% python3 -q
>>> import numpy as np
>>> from numpy import linalg as LA
>>> np.set_printoptions(suppress=True, linewidth=100)
>>> rd = lambda a: np.round(a, 2) + 0
>>> data = np.load("a.npy")
>>> print(data)
[[ 9  3  7  7  6  4  8  5  8  5  9 10]
 [10 10  6  5  5 14 11  8  2  6 11  5]
 [10 15  7  8 12 12 11  8  6 10 14  6]
 [10 10  6  7  9  3  4  5  5  9 10  7]
 [13 11  4  5  5 14 11 10  3  3 13  6]
 [13  5  5  8  5  5  7  5  5  5 11  6]
 [ 8  5  9  7 10  5  7  2  7  8 12 11]
 [ 9  9  7 20 18  6 15 11 13  8 18 12]
 [ 6  7  4 18 10 10 13 11  7  5 13  9]
 [ 8  5  6  8  8 10  9  6  5  4 12  5]
 [10  9  3  9  6 10 12  5  3  6 13  3]
 [ 5 10  6 11 12  9  7 13  6  6  8 14]
 [ 8  8  4  7 10 10  7  8  8  4  9  9]
 [14  7  4 15 10  0 10 10 11  6 12 11]
 [ 9  2  4  9  6  9 12  6  7  2 12  6]
 [13  6  1 12  9  5 10  8  7  3 13  6]
 [13 11  7  7 10  5  5 12  6  6 11 15]
 [10  8  4  2  4  2  1  5  3  6  5  5]
 [ 8  5  0  5  3  4  8  2  5  2  7  0]
 [ 5  2  1  3  1  5  4  3  0  1  5  1]
 [ 8 14 10  8 16 13  8 11  7  8 16 11]
 [ 8 11  8  7 13 10  7 13  6  5 12 14]
 [ 0  6  6  6  7  9  4  8  3  4  4  9]
 [ 8  4  0  9  8  0  6  5  7  2  8  5]
 [ 8 10 10  8 16 12 10  6  9  9 16 10]
 [ 3  4  3  1  4  5  2  5  2  0  5  5]
 [ 5  5  0  1  3  2  1  3  2  2  3  0]
 [ 3  5  7 10 12  6  8  3  7  6 12  6]
 [11 11  5 12  8  6  7 13  8  7  8 11]
 [13 16  5  8 12 12 11 10  7  7 16  7]
 [ 3 10  9  7 11 14  6 13  5  4  9 14]
 [16  7 10 14 14 10 14  5 11  9 21 12]
 [14 11  4 10  9 12 11 14  7  3 15  7]
 [ 8  4  0  9  8  0  6  5  7  2  8  5]
 [11 12 13 11 16 23 14 16  9  6 19 19]
 [13 14 10 13 21 12 13 11 12 11 20 15]
 [ 9 10 12  8 10 10  8 13  7  7 12 15]
 [ 8  2  1  7  4  5  7  3  4  1  9  1]
 [15 12 13 20 20 23 21 19 16  6 25 20]
 [ 1  0  0  5  1  0  4  3  3  0  2  1]]
>>> proj = data @ LA.solve(data.T @ data, data.T)
>>> print(rd(proj @ data[:, 0]))
[ 9. 10. 10. 10. 13. 13.  8.  9.  6.  8. 10.  5.  8. 14.  9. 13. 13. 10.  8.  5.  8.  8.  0.  8.
  8.  3.  5.  3. 11. 13.  3. 16. 14.  8. 11. 13.  9.  8. 15.  1.]
>>> print(rd(LA.eigvalsh(proj)))
[0. 0. 0. 0. 0. 0. 0. 0. 0. 0. 0. 0. 0. 0. 0. 0. 0. 0. 0. 0. 0. 0. 0. 0. 0. 0. 0. 0. 1. 1. 1. 1. 1.
 1. 1. 1. 1. 1. 1. 1.]
>>> u = np.array([-2, 2, 1])
>>> print(np.polyval(u, data[26]))
[-39 -39   1   1 -11  -3   1 -11  -3  -3 -11   1]
>>> print(np.correlate(data[26], data[4], "full"))
[ 30  95  80  36  96 159 169 151 151 162 213 260 176 131 154 151 111  79  84  60  59  39   0]
>>> B = np.array([[0.1], [-0.6], [1.8], [0.2], [-1.1], [-0.6], [-1.6], [1.0], [-0.7]])
>>> C = np.array([[1.6, 0.1, -1.3, -0.6, -0.3]])
>>> J = B @ C
>>> print(rd(J))
[[ 0.16  0.01 -0.13 -0.06 -0.03]
 [-0.96 -0.06  0.78  0.36  0.18]
 [ 2.88  0.18 -2.34 -1.08 -0.54]
 [ 0.32  0.02 -0.26 -0.12 -0.06]
 [-1.76 -0.11  1.43  0.66  0.33]
 [-0.96 -0.06  0.78  0.36  0.18]
 [-2.56 -0.16  2.08  0.96  0.48]
 [ 1.6   0.1  -1.3  -0.6  -0.3 ]
 [-1.12 -0.07  0.91  0.42  0.21]]
>>> print(LA.matrix_rank(J, rtol=0.1))
1
>>> M = np.loadtxt("layer1.csv", delimiter=",")
>>> print(M)
[[1. 0. 1. 9. 3.]
 [0. 2. 2. 3. 1.]
 [2. 3. 3. 9. 3.]
 [2. 3. 3. 9. 3.]
 [3. 1. 1. 6. 2.]
 [0. 0. 1. 3. 1.]]
>>> B = np.array([[-2, 1], [-2, -1], [-2, -1], [3, 0], [1, 1]])
>>> print(np.einsum("ij,ij->i", M, M))
[ 92.  18. 112. 112.  51.  11.]
>>> print(LA.matrix_rank(M @ B))
2
>>> print(LA.matrix_rank(np.vstack([M, B.T])))
5
>>> print(np.einsum("ij->j", M))
[ 8.  9. 11. 39. 13.]
>>> print(np.einsum("ik,kj->ij", M, B))
[[26.  3.]
 [ 2. -3.]
 [14. -1.]
 [14. -1.]
 [10.  3.]
 [ 8.  0.]]
>>> print(np.einsum("ik,kj->ji", M, B))
[[26.  2. 14. 14. 10.  8.]
 [ 3. -3. -1. -1.  3.  0.]]
>>> w1 = np.array([[4, -3, 3, 9, 4],
...     [2, 5, 2, 3, 3],
...     [5, 3, -4, -2, 8],
...     [8, 3, 6, 3, 7],
...     [-9, 3, 0, -2, -2]])
>>> b = np.array([-1, 0, 0, -2, 1])
>>> H = np.maximum(M @ w1 + b, 0)
>>> print(LA.matrix_rank(H))
5
>>> print(H)
[[53. 36. 53. 26. 70.]
 [28. 28. 14.  7. 42.]
 [73. 54. 54. 40. 99.]
 [73. 54. 54. 40. 99.]
 [48. 23. 43. 40. 62.]
 [19. 15. 14.  3. 28.]]
>>> print((H > 0).mean(axis=0))
[1. 1. 1. 1. 1.]
>>> print((H > 0).astype(int))
[[1 1 1 1 1]
 [1 1 1 1 1]
 [1 1 1 1 1]
 [1 1 1 1 1]
 [1 1 1 1 1]
 [1 1 1 1 1]]
>>> C = np.array([[0, 0, -3], [3, -3, 2], [3, 2, -3], [-3, 3, 3], [-3, 2, -2]])
>>> print(w1 @ C)
[[-39  50  -8]
 [  3   4   1]
 [-21  -7 -19]
 [ -3  26 -41]
 [ 21 -19  31]]
>>> print((H @ C).round(6).argmax(axis=1))
[1 1 1 1 1 1]
>>> B = H / LA.norm(H, axis=1, keepdims=True)
>>> cov = B @ B.T
>>> print(np.argwhere(np.triu(np.abs(cov) > 0.95, 1)))
[[0 1]
 [0 2]
 [0 3]
 [0 4]
 [0 5]
 [1 2]
 [1 3]
 [1 5]
 [2 3]
 [2 4]
 [2 5]
 [3 4]
 [3 5]]
>>> print(np.argsort(-LA.norm(M, axis=0).round(6), kind="stable")[:3])
[3 4 2]
>>> print(LA.cond(M) > 100)
True
>>> print([round(float(x), 2) for x in LA.svd(M, compute_uv=False)[:3]])
[19.49, 3.35, 2.17]
>>> print(rd(LA.norm(M, 2) / LA.norm(M)))
0.98
>>> E = np.load("arr.npy")
>>> print(E)
[[ 5  6  7  8  9 10 11 12 13 14 15 16 17 18 19 20]
 [21 22 23 24 25 26 27 28 29 30 31 32 33 34 35 36]
 [37 38 39 40 41 42 43 44 45 46 47 48 49 50 51 52]
 [53 54 55 56 57 58 59 60 61 62 63 64 65 66 67 68]
 [69 70 71 72 73 74 75 76 77 78 79 80 81 82 83 84]]
>>> # rows and columns are dependent
>>> print([round(float(x), 2) for x in LA.svd(E, compute_uv=False)[:3]])
[448.03, 18.62, 0.0]
>>> print(LA.cond(E) > 100)
True
>>> print(LA.matrix_rank(E, rtol=0.1))
1
>>> left, sigma, vt = LA.svd(E)
>>> print(np.argmax(sigma[:-1] / (sigma[1:] + 1e-6)) + 1)
2
>>> B = left[:, :2] @ np.diag(sigma[:2]) @ vt[:2]
>>> print(rd(LA.norm(E - B) / LA.norm(E)))
0.0
>>> print(rd(LA.norm(E - B, 2)), rd(sigma[2]))
0.0 0.0
>>> left, sigma, vt = LA.svd(E)
>>> V = vt[:(sigma > 1e-8).sum()]
>>> rng = np.random.default_rng(50760)
>>> x = E[3] + 3 * E[2] + rng.integers(2) * np.eye(16)[6]
>>> print(x)
[164. 168. 172. 176. 180. 184. 188. 192. 196. 200. 204. 208. 212. 216. 220. 224.]
>>> print(rd(LA.norm(x - V.T @ V @ x)))
0.0
>>> print(LA.matrix_rank(np.vstack([E, x])))
2
>>> x = np.array([-2, -2, -3, 2, 0, 0, -1, -2, -1, 2, -3, 3, 3, -3, 0, -3])
>>> print(E @ x)
[-107 -267 -427 -587 -747]
>>> print(np.sign((E @ x).round(6)))
[-1 -1 -1 -1 -1]
>>> print(LA.norm(E @ x) <= LA.norm(E, 2) * LA.norm(x) + 1e-9)
True
